% ipython --no-banner

In [1]: import numpy as np

In [2]: import numpy.linalg as la

In [3]: np.set_printoptions(suppress=True, linewidth=120)

In [4]: def rnd(a):
   ...:     return np.round(a, 2) + 0
   ...: 

In [5]: E = np.load("data.npy")

In [6]: E
Out[6]: 
array([[ 0.  , -0.1 ,  0.  ,  0.  , -0.2 ],
       [-0.2 , -1.5 , -0.3 ,  0.28, -0.9 ],
       [ 1.4 , -0.8 , -3.3 ,  3.3 ,  0.7 ],
       [-0.5 , -1.  ,  0.4 , -0.43,  0.9 ],
       [-0.3 ,  0.2 , -1.  ,  1.02, -1.9 ],
       [ 1.4 ,  1.5 , -0.8 ,  0.82, -1.  ],
       [ 0.1 , -0.5 , -0.3 ,  0.28,  1.2 ],
       [-0.8 ,  1.3 ,  0.1 , -0.12,  0.1 ],
       [ 0.  , -1.4 , -0.3 ,  0.28, -0.7 ],
       [-0.1 ,  0.3 ,  0.  , -0.01, -0.2 ],
       [ 1.6 , -0.6 , -1.  ,  1.05, -0.3 ],
       [-1.3 ,  0.8 ,  0.3 , -0.3 ,  0.8 ],
       [ 1.1 , -1.9 , -0.3 ,  0.29, -0.8 ],
       [-0.3 , -1.3 , -0.4 ,  0.41, -1.1 ],
       [ 0.2 ,  0.  , -0.6 ,  0.62,  0.7 ],
       [ 0.5 , -0.5 , -0.7 ,  0.7 , -0.6 ],
       [ 1.5 ,  0.4 ,  2.3 , -2.32,  0.1 ],
       [ 0.1 ,  0.4 ,  0.5 , -0.48, -1.  ],
       [-0.3 ,  0.3 ,  1.6 , -1.6 , -0.3 ],
       [ 0.2 , -0.5 ,  0.5 , -0.49,  1.3 ],
       [-0.3 ,  0.6 , -1.5 ,  1.48,  1.2 ],
       [-0.7 , -0.7 ,  0.7 , -0.69,  1.7 ]])

In [7]: D = la.norm(E[:, None] - E[None], axis=-1)

In [8]: rnd(D[:5, :5])
Out[8]: 
array([[0.  , 1.63, 5.  , 1.62, 2.26],
       [1.63, 0.  , 4.87, 2.14, 2.22],
       [5.  , 4.87, 0.  , 5.59, 4.6 ],
       [1.62, 2.14, 5.59, 0.  , 3.66],
       [2.26, 2.22, 4.6 , 3.66, 0.  ]])

In [9]: la.matrix_rank(D ** 2)
Out[9]: np.int64(7)

In [10]: np.unravel_index(D.round(6).argmax(), D.shape)
Out[10]: (np.int64(2), np.int64(16))

In [11]: D[15].round(6).argsort(kind="stable")[:4]
Out[11]: array([15,  8, 10,  0])

In [12]: D.shape
Out[12]: (22, 22)

In [13]: cen = (E - E.mean(axis=0)) / E.std(axis=0)

In [14]: rnd(cen.std(axis=0))
Out[14]: array([1., 1., 1., 1., 1.])

In [15]: beta = la.lstsq(np.delete(cen, 2, axis=1), cen[:, 2])[0]

In [16]: rnd(1 - np.var(cen[:, 2] - np.delete(cen, 2, axis=1) @ beta))
Out[16]: np.float64(1.0)

In [17]: rnd(beta)
Out[17]: array([ 0.,  0., -1.,  0.])

In [18]: hat = E @ la.solve(E.T @ E, E.T)

In [19]: rnd(np.trace(hat))
Out[19]: np.float64(5.0)

In [20]: J = np.load("run15.npy")

In [21]: J
Out[21]: 
array([[ 0,  3, -2, -3,  2,  1],
       [ 3,  0,  3, -2, -3,  2],
       [-2,  3,  0,  3, -2, -3],
       [-3, -2,  3,  0,  3, -2],
       [ 2, -3, -2,  3,  0,  3],
       [ 1,  2, -3, -2,  3,  0]])

In [22]: np.count_nonzero(J)
Out[22]: np.int64(30)

In [23]: rnd(la.svd(J, compute_uv=False))
Out[23]: array([7.75, 7.75, 6.09, 5.86, 1.23, 1.  ])

In [24]: J.sum(axis=0)
Out[24]: array([ 1,  3, -1, -1,  3,  1])

In [25]: np.diff(J, axis=0)
Out[25]: 
array([[ 3, -3,  5,  1, -5,  1],
       [-5,  3, -3,  5,  1, -5],
       [-1, -5,  3, -3,  5,  1],
       [ 5, -1, -5,  3, -3,  5],
       [-1,  5, -1, -5,  3, -3]])

In [26]: np.abs(J).max()
Out[26]: np.int64(3)

In [27]: A = np.array([[0, 0, 0, 1, 0, 0, 0, 0],
    ...:     [0, 0, 0, 0, 3, 0, 0, 0],
    ...:     [0, 0, 0, 0, 0, 2, 0, 0],
    ...:     [0, 0, 0, 0, 0, 0, 0, 0],
    ...:     [1, 0, 0, 0, 0, 0, 0, 0],
    ...:     [0, 0, 0, 0, 0, 0, 3, 0],
    ...:     [0, 0, 1, 0, 0, 0, 0, 0],
    ...:     [0, 0, 0, 0, 0, 0, 0, 2]])

In [28]: # 3 groups of indices that never mix

In [29]: (la.matrix_power((A != 0) + (A.T != 0) + np.eye(8), 8) > 0).astype(int)
Out[29]: 
array([[1, 1, 0, 1, 1, 0, 0, 0],
       [1, 1, 0, 1, 1, 0, 0, 0],
       [0, 0, 1, 0, 0, 1, 1, 0],
       [1, 1, 0, 1, 1, 0, 0, 0],
       [1, 1, 0, 1, 1, 0, 0, 0],
       [0, 0, 1, 0, 0, 1, 1, 0],
       [0, 0, 1, 0, 0, 1, 1, 0],
       [0, 0, 0, 0, 0, 0, 0, 1]])

In [30]: (A != 0).astype(int)
Out[30]: 
array([[0, 0, 0, 1, 0, 0, 0, 0],
       [0, 0, 0, 0, 1, 0, 0, 0],
       [0, 0, 0, 0, 0, 1, 0, 0],
       [0, 0, 0, 0, 0, 0, 0, 0],
       [1, 0, 0, 0, 0, 0, 0, 0],
       [0, 0, 0, 0, 0, 0, 1, 0],
       [0, 0, 1, 0, 0, 0, 0, 0],
       [0, 0, 0, 0, 0, 0, 0, 1]])

In [31]: rnd(la.det(A))
Out[31]: np.float64(0.0)
